% ipython --no-banner

In [1]: import numpy as np

In [2]: from numpy import linalg as LA

In [3]: np.set_printoptions(precision=2, suppress=True, linewidth=160)

In [4]: K = np.load("arr.npy")

In [5]: print(K)
[[0 0 0 0 0 0]
 [0 1 0 0 0 0]
 [1 0 0 0 0 0]
 [0 0 0 0 2 0]
 [0 0 0 0 0 0]
 [0 0 2 0 0 0]]

In [6]: print(np.argsort(-LA.norm(K, axis=0).round(6), kind="stable")[:3])
[2 4 0]

In [7]: print(LA.cond(K) > 100)
True

In [8]: X = np.load("m.npy")

In [9]: print(X)
[[ 0 -1 -5  1  3 -5 -2  4  2 -1 -5  3 -4  1]
 [ 0 -5 -4 -3  0 -5  5 -3 -1  0 -5  2  3  3]
 [ 0  0 -3  5  5  4 -3  5 -2 -5  4  2 -2  4]
 [ 0  0  0 -5  1 -4  2 -5  4  0  1  4 -3 -3]
 [ 0  0  0  0  5  3  3  2  2  2  3  1 -5 -3]
 [ 0  0  0  0  0  5  2 -4 -1 -3  1  3  0 -1]
 [ 0  0  0  0  0  0 -1  4 -1  3  2  1 -1  4]
 [ 0  0  0  0  0  0  0 -4 -5 -5  2 -4  2 -4]
 [ 0  0  0  0  0  0  0  0 -3 -1 -4 -3  1 -4]
 [ 0  0  0  0  0  0  0  0  0  1 -2  2 -3  1]
 [ 0  0  0  0  0  0  0  0  0  0  3 -3 -2 -3]
 [ 0  0  0  0  0  0  0  0  0  0  0  4 -3 -3]
 [ 0  0  0  0  0  0  0  0  0  0  0  0 -2  4]
 [ 0  0  0  0  0  0  0  0  0  0  0  0  0  0]]

In [10]: W = np.array([[2, 2, 2, 1, 1],
    ...:     [2, 1, 1, 1, 2],
    ...:     [1, 1, 0, 1, 0],
    ...:     [1, 1, 1, 0, 0],
    ...:     [0, 2, 0, 0, 2],
    ...:     [1, 0, 0, 0, 0],
    ...:     [0, 1, 1, 2, 0],
    ...:     [1, 1, 2, 0, 2],
    ...:     [0, 2, 1, 1, 0],
    ...:     [0, 2, 2, 2, 2],
    ...:     [2, 1, 2, 2, 0],
    ...:     [0, 0, 2, 2, 1],
    ...:     [2, 0, 0, 2, 2],
    ...:     [0, 0, 2, 2, 0]])

In [11]: beta = np.array([3, 0, 6, 4, 5])

In [12]: act = np.maximum(X @ W + beta, 0)

In [13]: print((act > 0).mean(axis=0))
[0.5  0.36 0.64 0.57 0.64]

In [14]: print((act > 0).astype(int))
[[0 0 1 0 1]
 [0 0 0 1 0]
 [1 1 1 0 1]
 [0 1 1 1 0]
 [1 1 1 1 1]
 [1 0 0 1 0]
 [1 1 1 1 1]
 [1 0 0 0 0]
 [0 0 0 0 1]
 [0 0 1 1 1]
 [1 1 0 0 0]
 [0 0 1 0 1]
 [0 0 1 1 1]
 [1 0 1 1 1]]

In [15]: C = np.array([[2, 3, -1], [-3, 3, -2], [-2, 0, -1], [-2, 1, -1], [-2, -1, -3]])

In [16]: print(act @ C)
[[ -40  -10  -40]
 [ -20   10  -10]
 [ -54   53  -91]
 [ -31   19  -17]
 [-156   84 -127]
 [  -2   25  -13]
 [-147   55 -132]
 [  14   21   -7]
 [  -4   -2   -6]
 [ -30   -1  -21]
 [   1   24  -11]
 [ -22   -3  -17]
 [ -46    7  -25]
 [ -24    8  -28]]

In [17]: print(W @ C)
[[-10  12 -12]
 [ -7   8 -12]
 [ -3   7  -4]
 [ -3   6  -4]
 [-10   4 -10]
 [  2   3  -1]
 [ -9   5  -5]
 [ -9   4 -11]
 [-10   7  -6]
 [-18   6 -14]
 [ -7  11  -8]
 [-10   1  -7]
 [ -4   6 -10]
 [ -8   2  -4]]
